$ python -q
>>> import numpy as np
>>> from numpy import linalg as LA
>>> np.set_printoptions(suppress=True, linewidth=100)
>>> J = np.loadtxt("x.csv", delimiter=",")
>>> J
array([[  0.9 ,   2.98,  -3.25],
       [  0.28,  -0.22,  -0.88],
       [  1.79,  -4.8 ,  -4.79],
       [ -2.14,   8.62,   5.09],
       [ -1.19,  -0.97,   3.92],
       [  2.71, -10.81,  -6.63],
       [ -1.8 ,   4.79,   4.81],
       [ -2.09,  10.36,   4.8 ],
       [ -1.21,  -1.01,   3.89],
       [ -0.01,   9.01,  -1.52],
       [  0.62,  -4.  ,  -1.21],
       [  2.39,  -8.79,  -6.  ],
       [  0.28,  -9.17,   0.6 ],
       [ -2.68,   9.04,   6.91],
       [ -1.23,   9.79,   2.1 ],
       [  2.4 ,  -8.78,  -5.98],
       [ -1.79,   3.02,   5.11]])
>>> D = LA.norm(J[:, None] - J[None], axis=-1)
>>> LA.matrix_rank(D ** 2)
np.int64(5)
>>> D.shape
(17, 17)
>>> D[6].round(6).argsort(kind="stable")[:4]
array([ 6, 16,  3, 13])
>>> cent = J[[7, 1]].astype(float)
>>> for _ in range(4):
...     z = LA.norm(J[:, None] - cent, axis=-1).argmin(axis=1)
...     cent = np.array([J[z == j].mean(axis=0) for j in range(2)])
... 
>>> z
array([1, 1, 1, 0, 1, 1, 0, 0, 1, 0, 1, 1, 1, 0, 0, 1, 0])
>>> np.round(cent[1] - cent[0], 2)
array([  2.57, -12.36,  -5.93])
>>> cent.round(2)
array([[-1.68,  7.8 ,  3.9 ],
       [ 0.9 , -4.56, -2.03]])
